% ipython --no-banner

In [1]: import numpy as np

In [2]: np.set_printoptions(precision=1, suppress=True, linewidth=160)

In [3]: data = np.load("m.npy")

In [4]: data
Out[4]: 
array([[ 5, -2,  2, -3,  0,  0, -5, -1,  3, -2, -2,  5,  3, -2],
       [ 0, -1, -2,  0,  0, -2, -5, -3,  0,  1,  3,  4,  1, -1],
       [ 0,  0,  0,  3,  5,  0, -1,  5,  3,  0,  5, -2,  5,  4],
       [ 0,  0,  0,  5,  5,  0,  3, -3,  2,  0, -5, -1,  2,  1],
       [ 0,  0,  0,  0, -3, -3,  4,  2,  2, -2,  1,  0, -3, -1],
       [ 0,  0,  0,  0,  0,  4,  1,  1,  4, -1,  3,  2, -4, -2],
       [ 0,  0,  0,  0,  0,  0,  2, -2,  3, -5,  2, -3,  4, -4],
       [ 0,  0,  0,  0,  0,  0,  0, -1,  2,  1,  5, -5,  3, -3],
       [ 0,  0,  0,  0,  0,  0,  0,  0,  0,  4, -4, -5,  3,  5],
       [ 0,  0,  0,  0,  0,  0,  0,  0,  0,  5,  2,  5,  4,  5],
       [ 0,  0,  0,  0,  0,  0,  0,  0,  0,  0,  4, -2,  1,  1],
       [ 0,  0,  0,  0,  0,  0,  0,  0,  0,  0,  0,  0,  2, -1],
       [ 0,  0,  0,  0,  0,  0,  0,  0,  0,  0,  0,  0, -5, -3],
       [ 0,  0,  0,  0,  0,  0,  0,  0,  0,  0,  0,  0,  0,  0]])

In [5]: f = np.array([-2, 4, 5])

In [6]: np.convolve(data[10], f)
Out[6]: array([ 0,  0,  0,  0,  0,  0,  0,  0,  0,  0, -8, 20, 10, -8,  9,  5])

In [7]: def softmax(z):
   ...:     e = np.exp(z - z.max(axis=-1, keepdims=True))
   ...:     return e / e.sum(axis=-1, keepdims=True)
   ...: 

In [8]: softmax(data).sum(axis=1)
Out[8]: array([1., 1., 1., 1., 1., 1., 1., 1., 1., 1., 1., 1., 1., 1.])

In [9]: np.round(softmax(data[0]), 1) + 0
Out[9]: array([0.4, 0. , 0. , 0. , 0. , 0. , 0. , 0. , 0.1, 0. , 0. , 0.4, 0.1, 0. ])

In [10]: np.round(softmax(data[0] + 3), 1) + 0
Out[10]: array([0.4, 0. , 0. , 0. , 0. , 0. , 0. , 0. , 0.1, 0. , 0. , 0.4, 0.1, 0. ])

In [11]: S = data @ data.T / np.sqrt(14)

In [12]: np.round(softmax(S)[0] @ data, 1) + 0
Out[12]: array([ 5., -2.,  2., -3.,  0.,  0., -5., -1.,  3., -2., -2.,  5.,  3., -2.])

In [13]: U, s, vt = np.linalg.svd(data)

In [14]: vecs = vt[:(s > 1e-8).sum()]

In [15]: rng = np.random.default_rng(93)

In [16]: x0 = data[13] + 3 * data[8] + rng.integers(2) * np.eye(14)[2]

In [17]: x0
Out[17]: array([  0.,   0.,   1.,   0.,   0.,   0.,   0.,   0.,   0.,  12., -12., -15.,   9.,  15.])

In [18]: np.linalg.matrix_rank(np.vstack([data, x0]))
Out[18]: np.int64(14)

In [19]: round(np.linalg.norm(x0 - vecs.T @ vecs @ x0), 1)
Out[19]: np.float64(0.4)

In [20]: other = np.array([[4, 9], [2, 8]])

In [21]: C = np.array([[1, 0], [1, 1]])

In [22]: feats = np.kron(other, C)

In [23]: feats
Out[23]: 
array([[4, 0, 9, 0],
       [4, 4, 9, 9],
       [2, 0, 8, 0],
       [2, 2, 8, 8]])

In [24]: f = np.array([1, 4, 0, 5])

In [25]: other = feats + np.outer(f, np.eye(4)[1])

In [26]: np.linalg.matrix_rank(np.linalg.inv(other) - np.linalg.inv(feats), tol=1e-8)
Out[26]: np.int64(1)

In [27]: round(float(np.linalg.det(other) / np.linalg.det(feats)), 1), round(float(1 + np.linalg.solve(feats, f)[1]), 1)
Out[27]: (-0.5, -0.5)

In [28]: other
Out[28]: 
array([[4., 1., 9., 0.],
       [4., 8., 9., 9.],
       [2., 0., 8., 0.],
       [2., 7., 8., 8.]])

In [29]: blk = np.stack([other, 3 * other, other[::-1]])

In [30]: (blk @ other.T).shape
Out[30]: (3, 4, 4)

In [31]: np.einsum("bij,cij->bc", blk, blk)
Out[31]: 
array([[ 589., 1767.,  334.],
       [1767., 5301., 1002.],
       [ 334., 1002.,  589.]])

In [32]: np.linalg.matrix_rank(blk)
Out[32]: array([4, 4, 4])

In [33]: np.linalg.det(blk)
Out[33]: array([  -98., -7938.,   -98.])

In [34]: blk.sum(axis=0)
Out[34]: 
array([[18., 11., 44.,  8.],
       [18., 32., 44., 36.],
       [12.,  8., 41.,  9.],
       [12., 29., 41., 32.]])

In [35]: feats.reshape(2, -1)
Out[35]: 
array([[4, 0, 9, 0, 4, 4, 9, 9],
       [2, 0, 8, 0, 2, 2, 8, 8]])

In [36]: feats.reshape(-1, 2)
Out[36]: 
array([[4, 0],
       [9, 0],
       [4, 4],
       [9, 9],
       [2, 0],
       [8, 0],
       [2, 2],
       [8, 8]])

In [37]: blk = feats.reshape(4, 2, -1)

In [38]: np.einsum("ihd,ihd->ih", blk, blk)
Out[38]: 
array([[ 16,  81],
       [ 32, 162],
       [  4,  64],
       [  8, 128]])

In [39]: blk.transpose(1, 0, 2)
Out[39]: 
array([[[4, 0],
        [4, 4],
        [2, 0],
        [2, 2]],

       [[9, 0],
        [9, 9],
        [8, 0],
        [8, 8]]])

In [40]: other = np.linalg.inv(feats)

In [41]: np.allclose(other, feats.T)
Out[41]: False

In [42]: round(np.linalg.det(feats) * np.linalg.det(other), 1)
Out[42]: np.float64(1.0)

In [43]: round(np.linalg.cond(feats), 1)
Out[43]: np.float64(30.6)

In [44]: np.linalg.det(feats) * other
Out[44]: 
array([[ 112.,    0., -126.,    0.],
       [-112.,  112.,  126., -126.],
       [ -28.,    0.,   56.,    0.],
       [  28.,  -28.,  -56.,   56.]])

In [45]: np.round(feats @ other, 1) + 0
Out[45]: 
array([[1., 0., 0., 0.],
       [0., 1., 0., 0.],
       [0., 0., 1., 0.],
       [0., 0., 0., 1.]])

In [46]: np.linalg.inv(other)
Out[46]: 
array([[4., 0., 9., 0.],
       [4., 4., 9., 9.],
       [2., 0., 8., 0.],
       [2., 2., 8., 8.]])

In [47]: other
Out[47]: 
array([[ 0.6,  0. , -0.6,  0. ],
       [-0.6,  0.6,  0.6, -0.6],
       [-0.1,  0. ,  0.3,  0. ],
       [ 0.1, -0.1, -0.3,  0.3]])

In [48]: F = np.loadtxt("case5.csv", delimiter=",")

In [49]: F
Out[49]: 
array([[11.,  6., -6., -6., -3.,  3.,  3.],
       [ 6.,  6., -4., -4., -2.,  2.,  2.],
       [-6., -4.,  6.,  4.,  2., -2., -2.],
       [-6., -4.,  4.,  6.,  2., -2., -2.],
       [-3., -2.,  2.,  2.,  3., -1., -1.],
       [ 3.,  2., -2., -2., -1.,  3.,  1.],
       [ 3.,  2., -2., -2., -1.,  1.,  3.]])

In [50]: th = np.radians(30)

In [51]: r_ = np.eye(7)

In [52]: r_[4, 4] = r_[1, 1] = np.cos(th)

In [53]: r_[4, 1], r_[1, 4] = -np.sin(th), np.sin(th)

In [54]: r_
Out[54]: 
array([[ 1. ,  0. ,  0. ,  0. ,  0. ,  0. ,  0. ],
       [ 0. ,  0.9,  0. ,  0. ,  0.5,  0. ,  0. ],
       [ 0. ,  0. ,  1. ,  0. ,  0. ,  0. ,  0. ],
       [ 0. ,  0. ,  0. ,  1. ,  0. ,  0. ,  0. ],
       [ 0. , -0.5,  0. ,  0. ,  0.9,  0. ,  0. ],
       [ 0. ,  0. ,  0. ,  0. ,  0. ,  1. ,  0. ],
       [ 0. ,  0. ,  0. ,  0. ,  0. ,  0. ,  1. ]])

In [55]: other = F @ r_.T

In [56]: np.round(np.linalg.det(r_), 1), round(np.trace(r_), 1)
Out[56]: (np.float64(1.0), np.float64(6.7))

In [57]: np.allclose(F @ F.T, other @ other.T)
Out[57]: True

In [58]: np.linalg.svd(F, compute_uv=False), np.linalg.svd(other, compute_uv=False)
Out[58]: 
(array([26.,  2.,  2.,  2.,  2.,  2.,  2.]),
 array([26.,  2.,  2.,  2.,  2.,  2.,  2.]))

In [59]: np.abs(other - F).max(axis=0)
Out[59]: array([0. , 2.3, 0. , 0. , 2.7, 0. , 0. ])

In [60]: other
Out[60]: 
array([[11. ,  3.7, -6. , -6. , -5.6,  3. ,  3. ],
       [ 6. ,  4.2, -4. , -4. , -4.7,  2. ,  2. ],
       [-6. , -2.5,  6. ,  4. ,  3.7, -2. , -2. ],
       [-6. , -2.5,  4. ,  6. ,  3.7, -2. , -2. ],
       [-3. , -0.2,  2. ,  2. ,  3.6, -1. , -1. ],
       [ 3. ,  1.2, -2. , -2. , -1.9,  3. ,  1. ],
       [ 3. ,  1.2, -2. , -2. , -1.9,  1. ,  3. ]])

In [61]: evals, vecs = np.linalg.eigh(F)

In [62]: x0 = np.array([2, -1, -2, -1, 0, 0, -1])

In [63]: vecs * np.abs(evals) @ vecs.T
Out[63]: 
array([[11.,  6., -6., -6., -3.,  3.,  3.],
       [ 6.,  6., -4., -4., -2.,  2.,  2.],
       [-6., -4.,  6.,  4.,  2., -2., -2.],
       [-6., -4.,  4.,  6.,  2., -2., -2.],
       [-3., -2.,  2.,  2.,  3., -1., -1.],
       [ 3.,  2., -2., -2., -1.,  3.,  1.],
       [ 3.,  2., -2., -2., -1.,  1.,  3.]])

In [64]: x0 @ F @ x0
Out[64]: np.float64(103.0)

In [65]: round(x0 @ F @ x0 / (x0 @ x0), 1), np.round(evals[0], 1), np.round(evals[-1], 1)
Out[65]: (np.float64(9.4), np.float64(2.0), np.float64(26.0))

In [66]: O, vecs = np.linalg.qr(F[:, :3])[0], np.linalg.qr(F[:, 3:])[0]

In [67]: s = np.linalg.svd(O.T @ vecs, compute_uv=False)

In [68]: s.round(1) + 0
Out[68]: array([1., 0., 0.])

In [69]: (s > 0.9).sum()
Out[69]: np.int64(1)

In [70]: round(np.linalg.norm(O @ O.T - vecs @ vecs.T, 2), 1)
Out[70]: np.float64(1.0)

In [71]: m1 = np.load("a.npy")

In [72]: m1
Out[72]: 
array([[ 0, -2,  2,  2, -3,  2],
       [ 0,  0, -1,  2,  3, -1],
       [ 0,  0,  0,  2,  2, -1],
       [ 0,  0,  0,  0, -1,  1],
       [ 0,  0,  0,  0,  0,  0],
       [ 0,  0,  0,  0,  0,  0]])

In [73]: # triangular

In [74]: U, s, vt = np.linalg.svd(m1, full_matrices=False)

In [75]: (s > 1e-8).sum()
Out[75]: np.int64(4)

In [76]: s / s[0]
Out[76]: array([1. , 0.6, 0.1, 0.1, 0. , 0. ])

In [77]: round(np.sqrt((s ** 2).sum()), 1), round(np.linalg.norm(m1), 1)
Out[77]: (np.float64(7.1), np.float64(7.1))

In [78]: np.allclose(U * s @ vt, m1)
Out[78]: True

In [79]: np.cumsum(s ** 2) / np.sum(s ** 2)
Out[79]: array([0.7, 1. , 1. , 1. , 1. , 1. ])

In [80]: np.abs(U[:, 0]).round(6).argmax()
Out[80]: np.int64(0)

In [81]: np.round(U.T @ U, 1) + 0
Out[81]: 
array([[1., 0., 0., 0., 0., 0.],
       [0., 1., 0., 0., 0., 0.],
       [0., 0., 1., 0., 0., 0.],
       [0., 0., 0., 1., 0., 0.],
       [0., 0., 0., 0., 1., 0.],
       [0., 0., 0., 0., 0., 1.]])

In [82]: np.linalg.lstsq(m1[:-1].T, m1[-1])[2]
Out[82]: np.int32(4)

In [83]: np.allclose(m1[:-1].T @ np.linalg.lstsq(m1[:-1].T, m1[-1])[0], m1[-1])
Out[83]: True

In [84]: np.unique(m1.round(6), axis=0).shape
Out[84]: (5, 6)

In [85]: x0 = np.array([7, 3, 1, -2, -5, 0])

In [86]: h = np.maximum(m1 @ x0, 0)

In [87]: m1 * (h > 1e-9)[:, None]
Out[87]: 
array([[ 0, -2,  2,  2, -3,  2],
       [ 0,  0,  0,  0,  0,  0],
       [ 0,  0,  0,  0,  0,  0],
       [ 0,  0,  0,  0, -1,  1],
       [ 0,  0,  0,  0,  0,  0],
       [ 0,  0,  0,  0,  0,  0]])

In [88]: m1.T @ h
Out[88]: array([  0, -14,  14,  14, -26,  19])

In [89]: np.maximum(m1 @ x0, 0) - np.maximum(-m1 @ x0, 0)
Out[89]: array([  7, -20, -14,   5,   0,   0])

In [90]: np.flatnonzero(h > 1e-9)
Out[90]: array([0, 3])

In [91]: mat = np.loadtxt("run18.csv", delimiter=",")

In [92]: mat
Out[92]: 
array([[-1.,  1.,  0.,  0.,  0.,  0.,  0.],
       [ 0.,  0.,  0.,  0.,  0.,  0.,  0.],
       [ 0.,  0.,  0.,  2., -2.,  2.,  0.],
       [ 0.,  0.,  0., -2.,  2.,  0.,  0.],
       [ 0., -2.,  0.,  0.,  0.,  0.,  0.],
       [-1.,  0.,  0.,  0.,  0., -1.,  1.],
       [-1.,  0., -2.,  0.,  0.,  0.,  0.],
       [-2.,  0.,  2.,  0.,  0.,  0.,  1.],
       [ 0.,  0.,  0.,  0.,  0.,  0., -2.],
       [ 1.,  0.,  0.,  0.,  0.,  1., -2.],
       [ 0.,  0.,  2.,  0.,  0.,  0., -2.]])

In [93]: np.linalg.cond(mat) > 100
Out[93]: np.True_

In [94]: round(np.linalg.norm(mat, 2) / np.linalg.norm(mat), 1)
Out[94]: np.float64(0.6)

In [95]: [round(float(x), 1) for x in np.linalg.svd(mat, compute_uv=False)[:3]]
Out[95]: [4.4, 4.1, 3.6]

In [96]: np.linalg.matrix_rank(mat, rtol=0.1)
Out[96]: np.int64(6)

In [97]: np.argsort(-np.linalg.norm(mat, axis=0).round(6), kind="stable")[:3]
Out[97]: array([6, 2, 0])

In [98]: U, s, vt = np.linalg.svd(mat)

In [99]: np.argmax(s[:-1] / (s[1:] + 1e-6)) + 1
Out[99]: np.int64(6)

In [100]: other = U[:, :6] @ np.diag(s[:6]) @ vt[:6]

In [101]: np.round(np.linalg.norm(mat - other) / np.linalg.norm(mat), 1)
Out[101]: np.float64(0.0)

In [102]: np.linalg.matrix_rank(mat, rtol=0.05)
Out[102]: np.int64(6)

In [103]: np.linalg.matrix_rank(other)
Out[103]: np.int64(6)
